$ ipython --no-banner

In [1]: import numpy as np

In [2]: from numpy import linalg as LA

In [3]: np.set_printoptions(precision=1, suppress=True, linewidth=160, legacy="1.25")

In [4]: F = np.loadtxt("m.csv", delimiter=",")

In [5]: F
Out[5]: 
array([[ 7.,  4.,  2.,  7.,  3.,  1.],
       [ 9.,  7.,  3., 10.,  3.,  2.],
       [ 3.,  0.,  0.,  1.,  3.,  0.],
       [ 9.,  7.,  3., 10.,  3.,  2.],
       [ 9.,  7.,  3., 10.,  3.,  2.],
       [ 3.,  0.,  0.,  1.,  3.,  0.],
       [ 7.,  4.,  2.,  7.,  3.,  1.],
       [ 3.,  0.,  0.,  1.,  3.,  0.],
       [ 5.,  1.,  1.,  4.,  3.,  0.],
       [ 3.,  0.,  0.,  1.,  3.,  0.],
       [ 3.,  0.,  0.,  1.,  3.,  0.],
       [ 7.,  4.,  2.,  7.,  3.,  1.],
       [ 3.,  0.,  0.,  1.,  3.,  0.],
       [ 7.,  4.,  2.,  7.,  3.,  1.],
       [ 3.,  0.,  0.,  1.,  3.,  0.],
       [ 7.,  4.,  2.,  7.,  3.,  1.],
       [ 5.,  1.,  1.,  4.,  3.,  0.],
       [ 7.,  4.,  2.,  7.,  3.,  1.],
       [ 9.,  7.,  3., 10.,  3.,  2.],
       [ 5.,  1.,  1.,  4.,  3.,  0.]])

In [6]: [round(float(x), 1) for x in LA.svd(F, compute_uv=False)[:3]]
Out[6]: [44.5, 9.2, 1.9]

In [7]: LA.cond(F) > 100
Out[7]: True

In [8]: np.argsort(-LA.norm(F, axis=0).round(6), kind="stable")[:3]
Out[8]: array([0, 3, 1])

In [9]: round(LA.norm(F, 2) / LA.norm(F), 1)
Out[9]: 1.0

In [10]: LA.matrix_rank(F, rtol=0.1)
Out[10]: 2

In [11]: r = LA.matrix_rank(F)

In [12]: r
Out[12]: 3

In [13]: null = LA.svd(F)[2][r:].T

In [14]: [int(LA.matrix_rank(F[:, :j + 1])) for j in range(6)]
Out[14]: [1, 2, 3, 3, 3, 3]

In [15]: LA.matrix_rank(F.T @ F), LA.matrix_rank(F @ F.T)
Out[15]: (3, 3)

In [16]: null.shape
Out[16]: (6, 3)

In [17]: [int(LA.matrix_rank(np.delete(F, i, axis=0))) for i in range(20)]
Out[17]: [3, 3, 3, 3, 3, 3, 3, 3, 3, 3, 3, 3, 3, 3, 3, 3, 3, 3, 3, 3]

In [18]: np.allclose(F @ null, 0)
Out[18]: True

In [19]: [int(LA.matrix_rank(F[:i])) for i in range(1, len(F) + 1)]
Out[19]: [1, 2, 3, 3, 3, 3, 3, 3, 3, 3, 3, 3, 3, 3, 3, 3, 3, 3, 3, 3]

In [20]: Uu, s, VT = LA.svd(F)

In [21]: vecs = VT[:(s > 1e-8).sum()]

In [22]: rng = np.random.default_rng(1094)

In [23]: x = F[19] + -1 * F[6] + rng.integers(2) * np.eye(6)[1]

In [24]: x
Out[24]: array([-2., -2., -1., -3.,  0., -1.])

In [25]: np.diag(vecs.T @ vecs)
Out[25]: array([0.5, 0.8, 0.1, 0.7, 0.7, 0.2])

In [26]: np.allclose(vecs.T @ vecs @ x, x)
Out[26]: False

In [27]: F[19] @ F[6]
Out[27]: 78.0

In [28]: LA.norm(F, axis=0)
Out[28]: array([27.5, 17.2,  7.9, 27.4, 13.4,  4.7])

In [29]: LA.norm(F, axis=1).argmax()
Out[29]: 1

In [30]: round(LA.norm(F[19], 1), 1), round(LA.norm(F[19], np.inf), 1)
Out[30]: (14.0, 5.0)

In [31]: round(LA.norm(F, 1), 1), round(LA.norm(F, np.inf), 1)
Out[31]: (114.0, 34.0)

In [32]: round(float(LA.norm(F, 2)), 1)
Out[32]: 44.5

In [33]: round(LA.norm(F) ** 2 / LA.norm(F, 2) ** 2, 1)
Out[33]: 1.0

In [34]: Y = np.array([[-5, 2, -4],
    ...:     [5, -5, -4],
    ...:     [-5, -1, -4],
    ...:     [-4, 1, 0],
    ...:     [-3, -3, 5],
    ...:     [-5, 5, 5]])

In [35]: np.vstack([F, Y.T]).shape
Out[35]: (23, 6)

In [36]: LA.matrix_rank(np.vstack([F, Y.T]))
Out[36]: 6

In [37]: np.einsum("ik,kj->ji", F, Y)
Out[37]: 
array([[-67., -84., -28., -84., -84., -28., -67., -28., -50., -28., -28., -67., -28., -67., -28., -67., -50., -67., -84., -50.],
       [ -5.,  -9.,  -2.,  -9.,  -9.,  -2.,  -5.,  -2.,  -1.,  -2.,  -2.,  -5.,  -2.,  -5.,  -2.,  -5.,  -1.,  -5.,  -9.,  -1.],
       [-32., -51.,   3., -51., -51.,   3., -32.,   3., -13.,   3.,   3., -32.,   3., -32.,   3., -32., -13., -32., -51., -13.]])

In [38]: np.einsum("ij->j", F)
Out[38]: array([114.,  55.,  27., 101.,  60.,  14.])

In [39]: F @ Y
Out[39]: 
array([[-67.,  -5., -32.],
       [-84.,  -9., -51.],
       [-28.,  -2.,   3.],
       [-84.,  -9., -51.],
       [-84.,  -9., -51.],
       [-28.,  -2.,   3.],
       [-67.,  -5., -32.],
       [-28.,  -2.,   3.],
       [-50.,  -1., -13.],
       [-28.,  -2.,   3.],
       [-28.,  -2.,   3.],
       [-67.,  -5., -32.],
       [-28.,  -2.,   3.],
       [-67.,  -5., -32.],
       [-28.,  -2.,   3.],
       [-67.,  -5., -32.],
       [-50.,  -1., -13.],
       [-67.,  -5., -32.],
       [-84.,  -9., -51.],
       [-50.,  -1., -13.]])
